>>> import numpy as np
>>> np.set_printoptions(precision=3, suppress=True, linewidth=100)
>>> def tidy(a):
...     return np.round(a, 3) + 0
... 
>>> m1 = np.array([[9.0, 7.0, 7.0, -1.0, 2.0, -4.0],
...     [0.0, 2.0, -1.0, 1.0, 2.0, -3.0],
...     [0.0, -1.0, 0.0, -2.0, -3.0, -3.0],
...     [0.0, -2.0, -3.0, 0.0, 3.0, 0.0],
...     [0.0, 2.0, -3.0, -2.0, 2.0, -3.0],
...     [0.0, 2.0, 3.0, -1.0, 0.0, -1.0]])
>>> M2 = m1 / np.sqrt((m1 ** 2).mean(axis=1, keepdims=True))
>>> print(tidy(np.linalg.norm(M2, axis=1)))
[2.449 2.449 2.449 2.449 2.449 2.449]
>>> x0 = np.array([2, 7, 8, 8, 1, 6])
>>> target = m1 @ x0
>>> beta, lr = np.zeros(6), 1 / np.linalg.norm(m1, 2) ** 2
>>> for i in range(150):
...     beta -= lr * m1.T @ (m1 @ beta - target)
...     if i % 50 == 0: print(i, round(np.linalg.norm(m1 @ beta - target), 3))
... 
0 58.404
50 3.419
100 1.463
>>> print(tidy(beta))
[1.846 6.751 8.279 7.819 1.274 5.898]
>>> print(tidy(np.linalg.cond(m1)))
9.96
>>> data = np.loadtxt("x.csv", delimiter=",")
>>> print(data)
[[0.5  0.   0.   0.25 0.   0.25]
 [0.   0.5  0.   0.   0.5  0.  ]
 [0.5  0.   0.5  0.   0.   0.  ]
 [0.   0.   0.   1.   0.   0.  ]
 [0.   0.   0.   0.   1.   0.  ]
 [0.25 0.25 0.   0.   0.   0.5 ]]
>>> x0 = np.array([-2, 2, -2, 0, 1, -3])
>>> target = data @ x0
>>> beta, lr = np.zeros(6), 1 / np.linalg.norm(data, 2) ** 2
>>> for i in range(50):
...     beta -= lr * data.T @ (data @ beta - target)
...     if i % 10 == 0: print(i, round(np.linalg.norm(data @ beta - target), 3))
... 
0 1.45
10 0.337
20 0.224
30 0.171
40 0.132
>>> print(tidy(beta))
[-2.312  1.912 -1.641  0.019  1.018 -2.685]
>>> arr = np.load("block6.npy")
>>> print(arr)
[[0 0 0 0 0 0]
 [0 0 1 0 0 0]
 [0 0 3 0 0 1]
 [1 0 3 0 0 0]
 [0 0 0 0 2 0]
 [0 0 2 0 0 0]
 [0 0 0 0 3 0]
 [0 0 0 0 0 0]
 [2 0 1 0 0 2]]
>>> r = np.linalg.matrix_rank(arr)
>>> print(r)
4
>>> null = np.linalg.svd(arr)[2][r:].T
>>> print(tidy(arr @ null))
[[0. 0.]
 [0. 0.]
 [0. 0.]
 [0. 0.]
 [0. 0.]
 [0. 0.]
 [0. 0.]
 [0. 0.]
 [0. 0.]]
>>> print(np.allclose(arr @ null, 0))
True
>>> print([int(np.linalg.matrix_rank(arr[:, :j + 1])) for j in range(6)])
[1, 1, 2, 2, 3, 4]
>>> th = np.radians(86)
>>> r_ = np.eye(6)
>>> r_[3, 3] = r_[0, 0] = np.cos(th)
>>> r_[3, 0], r_[0, 3] = -np.sin(th), np.sin(th)
>>> print(tidy(r_))
[[ 0.07   0.     0.     0.998  0.     0.   ]
 [ 0.     1.     0.     0.     0.     0.   ]
 [ 0.     0.     1.     0.     0.     0.   ]
 [-0.998  0.     0.     0.07   0.     0.   ]
 [ 0.     0.     0.     0.     1.     0.   ]
 [ 0.     0.     0.     0.     0.     1.   ]]
>>> M2 = arr @ r_.T
>>> print(np.allclose(arr @ arr.T, M2 @ M2.T))
True
>>> print(tidy(M2))
[[ 0.     0.     0.     0.     0.     0.   ]
 [ 0.     0.     1.     0.     0.     0.   ]
 [ 0.     0.     3.     0.     0.     1.   ]
 [ 0.07   0.     3.    -0.998  0.     0.   ]
 [ 0.     0.     0.     0.     2.     0.   ]
 [ 0.     0.     2.     0.     0.     0.   ]
 [ 0.     0.     0.     0.     3.     0.   ]
 [ 0.     0.     0.     0.     0.     0.   ]
 [ 0.14   0.     1.    -1.995  0.     2.   ]]
>>> print(tidy(np.linalg.det(r_)), tidy(np.trace(r_)))
1.0 4.14
